$ python -q
>>> import numpy as np
>>> np.set_printoptions(precision=3, suppress=True, linewidth=100, legacy="1.25")
>>> def rnd(a):
...     return np.round(a, 3) + 0
... 
>>> E = np.load("w.npy")
>>> E
array([[ 9.,  6.,  0.,  2.],
       [ 6., 14.,  0.,  3.],
       [ 0.,  0.,  5.,  0.],
       [ 2.,  3.,  0.,  6.]])
>>> ev, vecs = np.linalg.eig(E)
>>> rnd(E @ vecs[:, 0] - ev[0] * vecs[:, 0])
array([0., 0., 0., 0.])
>>> rnd(ev)
array([ 5., 19.,  5.,  5.])
>>> rnd(np.sort(np.linalg.eigvals(E @ E)))
array([ 25.,  25.,  25., 361.])
>>> rnd(np.linalg.norm(E, axis=1))
array([11.   , 15.524,  5.   ,  7.   ])
>>> rnd(np.linalg.norm(E[2] - E[1]))
16.31
>>> np.linalg.norm(E, axis=1).argmax()
1
>>> rnd(np.linalg.norm(E, 2))
19.0
>>> rnd(np.linalg.norm(E) ** 2 / np.linalg.norm(E, 2) ** 2)
1.208
>>> rng = np.random.default_rng(54832)
>>> th = rng.uniform(0, 2 * np.pi, 20)
>>> q, _ = np.linalg.qr(np.array([[2.0, 0.4], [-0.3, -0.3], [0.5, -0.3]]))
>>> data = 5 * np.c_[np.cos(th), np.sin(th)] @ q.T
>>> rnd(data)
array([[ 4.42 ,  0.075,  2.335],
       [-4.382,  2.061,  1.244],
       [ 1.005, -2.738, -4.061],
       [ 1.11 ,  2.259,  4.32 ],
       [-0.388,  2.65 ,  4.222],
       [ 2.354, -2.767, -3.435],
       [-0.37 , -2.483, -4.324],
       [ 4.623, -1.785, -0.664],
       [-3.657, -0.88 , -3.295],
       [-3.95 , -0.617, -3.003],
       [-1.532, -2.102, -4.27 ],
       [-1.883, -1.954, -4.199],
       [ 1.149, -2.752, -4.013],
       [-4.111,  2.266,  1.721],
       [ 2.866, -2.706, -3.076],
       [-4.11 ,  2.267,  1.723],
       [-4.763,  0.587, -1.403],
       [-3.524,  2.542,  2.475],
       [ 4.164,  0.394,  2.739],
       [ 4.199,  0.355,  2.691]])
>>> Ac = data - data.mean(axis=0)
>>> vecs = np.linalg.svd(Ac)[2][:2]
>>> Y = Ac - Ac @ vecs.T @ vecs
>>> rnd(Y.std(axis=0))
array([0., 0., 0.])
>>> rnd((Ac @ vecs.T).std(axis=0))
array([3.622, 3.365])
>>> rnd(np.linalg.norm(Y) / np.linalg.norm(Ac))
0.0
>>> np.linalg.norm(Y, axis=1).round(6).argmax()
0
>>> np.abs(np.diag(np.linalg.qr(data)[1])) > 1e-9
array([ True,  True, False])
>>> np.allclose(data[:-1].T @ np.linalg.lstsq(data[:-1].T, data[-1])[0], data[-1])
True
